>>> import numpy as np
>>> import numpy.linalg as la
>>> np.set_printoptions(precision=3, suppress=True, linewidth=140)
>>> m1 = np.load("sample13.npy")
>>> m1
array([[ 0.986,  0.102, -0.054, -0.007, -0.008,  0.015],
       [ 0.102,  0.248,  0.397,  0.053,  0.059, -0.111],
       [-0.054,  0.397,  0.791, -0.028, -0.031,  0.059],
       [-0.007,  0.053, -0.028,  0.996, -0.004,  0.008],
       [-0.008,  0.059, -0.031, -0.004,  0.995,  0.009],
       [ 0.015, -0.111,  0.059,  0.008,  0.009,  0.984]])
>>> x0 = np.array([3, 1, 2, 0, 0, 0])
>>> np.eye(6) - m1
array([[ 0.014, -0.102,  0.054,  0.007,  0.008, -0.015],
       [-0.102,  0.752, -0.397, -0.053, -0.059,  0.111],
       [ 0.054, -0.397,  0.209,  0.028,  0.031, -0.059],
       [ 0.007, -0.053,  0.028,  0.004,  0.004, -0.008],
       [ 0.008, -0.059,  0.031,  0.004,  0.005, -0.009],
       [-0.015,  0.111, -0.059, -0.008, -0.009,  0.016]])
>>> round((x0 - m1 @ x0) @ (m1 @ x0), 3)
np.float64(-0.0)
>>> m1 @ x0
array([ 2.953,  1.347,  1.817, -0.024, -0.027,  0.051])
>>> np.trace(m1)
np.float64(5.0)
>>> la.eigvalsh(2 * m1 - np.eye(6))
array([-1.,  1.,  1.,  1.,  1.,  1.])
>>> rng = np.random.default_rng(656)
>>> labels = rng.permutation(6)
>>> labels
array([5, 2, 0, 3, 1, 4])
>>> other = m1[labels][:, labels]
>>> np.round(la.det(other), 3), round(float(la.det(m1[labels])), 3)
(np.float64(-0.0), -0.0)
>>> np.allclose(other, m1)
False
>>> other
array([[ 0.984,  0.059,  0.015,  0.008, -0.111,  0.009],
       [ 0.059,  0.791, -0.054, -0.028,  0.397, -0.031],
       [ 0.015, -0.054,  0.986, -0.007,  0.102, -0.008],
       [ 0.008, -0.028, -0.007,  0.996,  0.053, -0.004],
       [-0.111,  0.397,  0.102,  0.053,  0.248,  0.059],
       [ 0.009, -0.031, -0.008, -0.004,  0.059,  0.995]])
>>> blk = np.stack([other, 5 * other, other[::-1]])
>>> (blk @ other.T).shape
(3, 6, 6)
>>> la.matrix_rank(blk.reshape(3, -1))
np.int64(2)
>>> la.matrix_rank(blk)
array([5, 5, 5])
>>> la.norm(blk, axis=(1, 2))
array([ 2.236, 11.18 ,  2.236])
>>> other = m1 / la.norm(m1, axis=1, keepdims=True)
>>> C2 = other @ other.T
>>> C2[4]
array([-0.008,  0.119, -0.035, -0.004,  1.   ,  0.009])
>>> np.round(np.degrees(np.arccos(np.clip(C2[4, 5], -1, 1))), 3)
np.float64(89.495)
>>> np.argwhere(np.triu(np.abs(C2) > 0.95, 1))
array([], shape=(0, 2), dtype=int64)
>>> (np.abs(C2) > 0.9).astype(int)
array([[1, 0, 0, 0, 0, 0],
       [0, 1, 0, 0, 0, 0],
       [0, 0, 1, 0, 0, 0],
       [0, 0, 0, 1, 0, 0],
       [0, 0, 0, 0, 1, 0],
       [0, 0, 0, 0, 0, 1]])
>>> F = -1 * np.eye(6) + np.ones((6, 6))
>>> F
array([[0., 1., 1., 1., 1., 1.],
       [1., 0., 1., 1., 1., 1.],
       [1., 1., 0., 1., 1., 1.],
       [1., 1., 1., 0., 1., 1.],
       [1., 1., 1., 1., 0., 1.],
       [1., 1., 1., 1., 1., 0.]])
>>> labels = rng.permutation(6)
>>> other = F[:, labels] * rng.choice([-1, 1], 6)
>>> other
array([[ 1.,  1., -1., -0., -1., -1.],
       [ 1.,  0., -1., -1., -1., -1.],
       [ 1.,  1., -1., -1., -0., -1.],
       [ 1.,  1., -0., -1., -1., -1.],
       [ 1.,  1., -1., -1., -1., -0.],
       [ 0.,  1., -1., -1., -1., -1.]])
>>> Uu, _, Vt = la.svd(F.T @ other)
>>> np.round(la.lstsq(F, other)[0], 3) + 0
array([[ 0.,  0.,  0., -1.,  0.,  0.],
       [ 0.,  1.,  0.,  0.,  0.,  0.],
       [ 0.,  0.,  0.,  0., -1.,  0.],
       [ 0.,  0., -1.,  0.,  0.,  0.],
       [ 0.,  0.,  0.,  0.,  0., -1.],
       [ 1.,  0.,  0.,  0.,  0.,  0.]])
>>> M = np.load("test12.npy")
>>> M
array([[ 1.392, -0.337, -2.442, -0.699, -0.991,  0.131],
       [ 1.098,  0.537, -2.111, -1.039, -1.246, -0.429],
       [ 0.412,  0.353, -2.284, -0.932, -0.982, -0.192],
       [ 0.94 ,  0.357, -2.256, -1.256, -1.48 ,  0.728],
       [ 1.184, -0.633, -2.424, -1.662, -1.03 ,  0.238],
       [ 0.834,  0.201, -2.586, -1.105, -1.095,  0.183],
       [ 0.763, -0.104, -2.391, -0.627, -1.092, -0.323],
       [ 0.637,  0.012, -2.119, -1.889, -0.849, -0.039],
       [ 0.757, -0.061, -2.373, -1.458, -0.648, -0.129],
       [ 0.663, -0.004, -2.395, -1.021, -0.753,  0.054],
       [ 0.798, -0.118, -1.87 , -1.142, -0.8  , -0.403],
       [ 0.654, -0.358, -1.723, -0.854, -1.667,  0.461],
       [ 1.889, -1.346,  1.592, -1.966, -2.915, -2.121],
       [ 1.98 , -1.249,  0.859, -1.995, -1.752, -1.775],
       [ 1.903, -0.949,  1.288, -1.706, -2.182, -1.236],
       [ 1.634, -0.507,  0.853, -2.007, -2.311, -2.182],
       [ 2.106, -0.949,  0.367, -2.259, -2.264, -1.661],
       [ 2.261, -0.903,  1.276, -1.796, -2.035, -2.116],
       [ 2.191, -0.837,  1.462, -1.95 , -1.87 , -2.016],
       [ 1.748, -1.478,  1.324, -1.786, -2.055, -2.116],
       [ 2.509, -0.787,  1.408, -2.079, -1.847, -1.619],
       [ 2.314, -1.286,  0.742, -2.327, -2.482, -1.35 ],
       [ 2.395, -0.795,  0.99 , -2.001, -1.509, -2.325],
       [ 1.812, -0.905,  1.643, -2.317, -1.812, -1.873],
       [ 2.208,  0.504,  1.968,  1.852, -1.681,  1.895],
       [ 1.928,  0.031,  1.415,  1.012, -1.904,  1.687],
       [ 2.161,  0.269,  1.75 ,  0.907, -1.46 ,  2.426],
       [ 2.059,  0.376,  2.385,  1.05 , -2.131,  1.429],
       [ 1.772, -0.016,  2.188,  0.842, -1.543,  2.105],
       [ 2.116, -0.758,  2.437,  0.419, -2.208,  2.166],
       [ 2.204, -0.149,  1.994,  1.525, -1.512,  1.785],
       [ 2.137,  0.158,  2.152,  1.103, -1.999,  1.634],
       [ 1.994, -0.009,  2.055,  1.012, -1.694,  1.707],
       [ 2.503, -0.137,  2.007,  0.932, -2.33 ,  2.114],
       [ 2.016,  0.078,  2.042,  0.728, -2.1  ,  1.804],
       [ 2.049, -0.177,  1.571,  0.768, -2.216,  1.814]])
>>> C2 = np.cov(M, rowvar=False)
>>> np.polyfit(M[:, 2], M[:, 5], 1)
array([ 0.146, -0.031])
>>> M.std(axis=0)
array([0.628, 0.56 , 1.859, 1.31 , 0.549, 1.561])
>>> np.median(M, axis=0)
array([ 1.915, -0.143,  1.282, -1.072, -1.723,  0.007])
>>> np.argsort(-M.std(axis=0).round(6), kind="stable")
array([2, 5, 3, 0, 1, 4])
